% python3 -q
>>> import numpy as np
>>> np.set_printoptions(precision=3, suppress=True, linewidth=160)
>>> A = np.load("test8.npy")
>>> A
array([[  9.997,  -6.012,  16.051, -12.084,   9.899, -18.023],
       [ 14.897,  -9.045,  23.994, -18.052,  14.876, -27.006],
       [  9.957,  -5.977,  16.061, -12.02 ,   9.916, -17.942],
       [-10.054,   6.029, -15.971,  11.998, -10.014,  18.053],
       [  9.981,  -5.958,  15.989, -11.901,   9.962, -17.913]])
>>> print([round(float(x), 3) for x in np.linalg.svd(A, compute_uv=False)[:3]])
[77.403, 0.168, 0.121]
>>> print(np.linalg.matrix_rank(A, rtol=0.1))
1
>>> round(np.linalg.norm(A, 2) / np.linalg.norm(A), 3)
np.float64(1.0)
>>> x0 = np.array([3, 0, -1, -3, -1, 3])
>>> h1 = np.maximum(A @ x0, 0)
>>> print(np.flatnonzero(h1 > 1e-9))
[3]
>>> A * (h1 > 1e-9)[:, None]
array([[  0.   ,  -0.   ,   0.   ,  -0.   ,   0.   ,  -0.   ],
       [  0.   ,  -0.   ,   0.   ,  -0.   ,   0.   ,  -0.   ],
       [  0.   ,  -0.   ,   0.   ,  -0.   ,   0.   ,  -0.   ],
       [-10.054,   6.029, -15.971,  11.998, -10.014,  18.053],
       [  0.   ,  -0.   ,   0.   ,  -0.   ,   0.   ,  -0.   ]])
>>> np.tanh(A @ x0)
array([-1., -1., -1.,  1., -1.])
>>> Y = A / np.linalg.norm(A, axis=1, keepdims=True)
>>> C2 = Y @ Y.T
>>> C2[3]
array([-1., -1., -1.,  1., -1.])
>>> (C2 - 2 * np.eye(5)).round(6).argmax(axis=1)
array([1, 0, 0, 2, 2])
>>> C2
array([[ 1.,  1.,  1., -1.,  1.],
       [ 1.,  1.,  1., -1.,  1.],
       [ 1.,  1.,  1., -1.,  1.],
       [-1., -1., -1.,  1., -1.],
       [ 1.,  1.,  1., -1.,  1.]])
>>> (np.abs(C2) > 0.9).astype(int)
array([[1, 1, 1, 1, 1],
       [1, 1, 1, 1, 1],
       [1, 1, 1, 1, 1],
       [1, 1, 1, 1, 1],
       [1, 1, 1, 1, 1]])
>>> round(np.degrees(np.arccos(np.clip(C2[3, 4], -1, 1))), 3)
np.float64(179.769)
>>> np.argwhere(np.triu(np.abs(C2) > 0.95, 1))
array([[0, 1],
       [0, 2],
       [0, 3],
       [0, 4],
       [1, 2],
       [1, 3],
       [1, 4],
       [2, 3],
       [2, 4],
       [3, 4]])
>>> left, sv, VT = np.linalg.svd(A)
>>> sv
array([77.403,  0.168,  0.121,  0.059,  0.014])
>>> print(np.argmax(sv[:-1] / (sv[1:] + 1e-6)) + 1)
1
>>> Y = left[:, :1] @ np.diag(sv[:1]) @ VT[:1]
>>> round(float(np.linalg.norm(A - Y) / np.linalg.norm(A)), 3)
0.003
>>> print(np.round(np.abs(A - Y).max(), 3))
0.074
>>> np.linalg.matrix_rank(A, rtol=0.05)
np.int64(1)
>>> np.round(np.linalg.norm(A - Y, 2), 3), round(sv[1], 3)
(np.float64(0.168), np.float64(0.168))
>>> Y = np.array([[1, -1], [-9, 8]])
>>> cent = np.array([[1, 1], [-1, -2]])
>>> M = np.kron(Y, cent)
>>> M
array([[  1,   1,  -1,  -1],
       [ -1,  -2,   1,   2],
       [ -9,  -9,   8,   8],
       [  9,  18,  -8, -16]])
>>> Y = np.array([[2, 0], [4, 0]])
>>> cent = np.kron(Y, M)
>>> np.linalg.matrix_rank(cent)
np.int64(4)
